>>> import numpy as np
>>> from numpy import linalg as LA
>>> np.set_printoptions(precision=2, suppress=True, linewidth=160, sign=" ")
>>> def tidy(a):
...     return np.round(a, 2) + 0
... 
>>> mat = np.load("m.npy")
>>> print(mat)
[[ 0.  4.  0.]
 [ 4. -2.  4.]
 [ 0.  4.  0.]]
>>> # columns 0 and 2 are equal
>>> w1 = np.array([[0, 1, 1, 1, 1], [0, 0, 2, 2, 0], [0, 2, 2, 0, 1]])
>>> c = np.array([-3, -2, 1, 2, -4])
>>> H = np.maximum(mat @ w1 + c, 0)
>>> print((H > 0).astype(int))
[[ 0  0  1  1  0]
 [ 0  1  1  1  1]
 [ 0  0  1  1  0]]
>>> cent = np.array([[-2, 3, -3], [-8, 9, 1], [3, 2, -5], [0, -6, 4], [-4, -7, 2]])
>>> print((H @ cent).round(6).argmax(axis=1))
[ 0  1  0]
>>> E = np.loadtxt("w.csv", delimiter=",")
>>> print(E)
[[ 3. -2. -1.]
 [-2.  6.  2.]
 [-1.  2.  3.]]
>>> print(np.trace(E))
12.0
>>> print(tidy(np.sort(np.abs(LA.eigvals(E)))))
[ 2.  2.  8.]
>>> print(tidy(LA.matrix_power(E, 2)))
[[ 14. -20. -10.]
 [-20.  44.  20.]
 [-10.  20.  14.]]
>>> W0 = -3 * np.eye(6) + np.eye(6, k=1)
>>> print(W0)
[[-3.  1.  0.  0.  0.  0.]
 [ 0. -3.  1.  0.  0.  0.]
 [ 0.  0. -3.  1.  0.  0.]
 [ 0.  0.  0. -3.  1.  0.]
 [ 0.  0.  0.  0. -3.  1.]
 [ 0.  0.  0.  0.  0. -3.]]
>>> # triangular, det is the product of the diagonal
>>> f = np.array([6, 9, -1])
>>> print(np.cross(W0[1, :3], W0[3, :3]))
[-0.  0.  0.]
>>> print(np.correlate(W0[1], W0[3], "full"))
[ 0.  0. -3. 10. -3.  0.  0.  0.  0.  0.  0.]
>>> x0 = np.array([-8, 8, 2])
>>> print((E * x0).sum(axis=1))
[-42.  68.  30.]
>>> print(E * x0)
[[-24. -16.  -2.]
 [ 16.  48.   4.]
 [  8.  16.   6.]]
>>> print(E @ (2 * x0))
[-84. 136.  60.]
>>> print(E @ np.ones(3))
[ 0.  6.  4.]
>>> print(LA.norm(E @ x0) <= LA.norm(E, 2) * LA.norm(x0) + 1e-9)
True
>>> print((E @ x0).argmax())
1
>>> O, Rm = LA.qr(W0)
>>> print(Rm)
[[-3.  1.  0.  0.  0.  0.]
 [ 0. -3.  1.  0.  0.  0.]
 [ 0.  0. -3.  1.  0.  0.]
 [ 0.  0.  0. -3.  1.  0.]
 [ 0.  0.  0.  0. -3.  1.]
 [ 0.  0.  0.  0.  0. -3.]]
>>> print(abs(Rm[0, 0]), tidy(LA.norm(W0[:, 0])))
3.0 3.0
>>> print(O.T @ O)
[[ 1.  0.  0.  0.  0.  0.]
 [ 0.  1.  0.  0.  0.  0.]
 [ 0.  0.  1.  0.  0.  0.]
 [ 0.  0.  0.  1.  0.  0.]
 [ 0.  0.  0.  0.  1.  0.]
 [ 0.  0.  0.  0.  0.  1.]]
